$ python3 -q
>>> import numpy as np
>>> np.set_printoptions(precision=2, suppress=True, linewidth=140, sign=" ")
>>> rng = np.random.default_rng(4149)
>>> th = rng.uniform(0, 2 * np.pi, 31)
>>> O, _ = np.linalg.qr(np.array([[1.2, -0.4],
...     [1.2, 1.6],
...     [-0.5, -0.7],
...     [-1.0, 1.3],
...     [-0.4, -0.5],
...     [2.7, 2.4],
...     [-0.4, 0.0],
...     [-1.3, 0.3]]))
>>> E = 3 * np.c_[np.cos(th), np.sin(th)] @ O.T
>>> print(E.round(2) + 0)
[[ 0.25  1.41 -0.61  0.35 -0.45  2.47 -0.16 -0.35]
 [-0.47  1.43 -0.63  1.31 -0.44  2.07  0.03  0.39]
 [-1.47  0.12 -0.08  1.99 -0.01 -0.69  0.38  1.49]
 [-1.42  0.54 -0.26  2.13 -0.15  0.04  0.34  1.4 ]
 [-0.43 -1.35  0.58 -0.09  0.43 -2.48  0.2   0.53]
 [-1.15  1.03 -0.47  2.01 -0.31  1.01  0.24  1.1 ]
 [ 0.38  1.37 -0.59  0.17 -0.44  2.48 -0.19 -0.47]
 [ 0.32 -1.45  0.63 -1.12  0.45 -2.21  0.01 -0.23]
 [-1.45  0.41 -0.2   2.1  -0.1  -0.2   0.36  1.45]
 [-0.89 -1.07  0.45  0.65  0.35 -2.3   0.31  0.97]
 [ 0.62 -1.38  0.61 -1.49  0.43 -1.91 -0.07 -0.54]
 [ 1.21 -0.96  0.44 -2.05  0.28 -0.86 -0.26 -1.16]
 [-0.76  1.33 -0.59  1.64 -0.41  1.74  0.11  0.68]
 [ 1.11 -1.07  0.48 -1.98  0.32 -1.09 -0.23 -1.06]
 [ 1.4   0.29 -0.1  -1.71 -0.12  1.33 -0.39 -1.45]
 [-0.05 -1.45  0.63 -0.63  0.46 -2.42  0.11  0.15]
 [-0.8   1.3  -0.58  1.68 -0.4   1.67  0.13  0.73]
 [-0.91 -1.05  0.44  0.7   0.35 -2.27  0.31  1.  ]
 [-0.48  1.43 -0.63  1.32 -0.44  2.07  0.03  0.39]
 [ 0.01  1.45 -0.63  0.68 -0.46  2.41 -0.1  -0.11]
 [-1.29  0.83 -0.38  2.1  -0.24  0.59  0.29  1.26]
 [ 0.36 -1.45  0.63 -1.17  0.45 -2.18  0.   -0.27]
 [-0.47  1.43 -0.63  1.31 -0.44  2.07  0.03  0.38]
 [ 1.44 -0.43  0.21 -2.11  0.11  0.16 -0.36 -1.44]
 [-0.11  1.46 -0.64  0.86 -0.46  2.34 -0.07  0.02]
 [-0.05 -1.45  0.63 -0.64  0.46 -2.42  0.11  0.14]
 [-0.31 -1.39  0.6  -0.27  0.45 -2.48  0.17  0.41]
 [-0.12 -1.44  0.62 -0.54  0.46 -2.44  0.13  0.22]
 [-0.75 -1.18  0.5   0.42  0.38 -2.39  0.28  0.84]
 [-0.98  1.19 -0.53  1.86 -0.36  1.37  0.18  0.92]
 [ 1.24 -0.91  0.42 -2.07  0.27 -0.76 -0.27 -1.2 ]]
>>> cen = E - E.mean(axis=0)
>>> Uu, sig, vt = np.linalg.svd(cen, full_matrices=False)
>>> print(np.abs(vt[0]).argmax())
5
>>> print(np.searchsorted(np.cumsum(sig ** 2) / (sig ** 2).sum(), 0.9) + 1)
2
>>> print((np.sign(Uu[:, 0]) == np.sign(Uu[0, 0])).astype(int))
[ 1  1  1  1  0  1  1  0  1  0  0  0  1  0  0  0  1  0  1  1  1  0  1  0  1  0  0  0  0  1  0]
>>> print(vt[0] * np.sign(vt[0, np.abs(vt[0]).argmax()]))
[-0.15  0.48 -0.21  0.43 -0.15  0.69  0.01  0.12]
>>> print(round(float((sig ** 2).sum() ** 2 / (sig ** 4).sum()), 2))
1.73
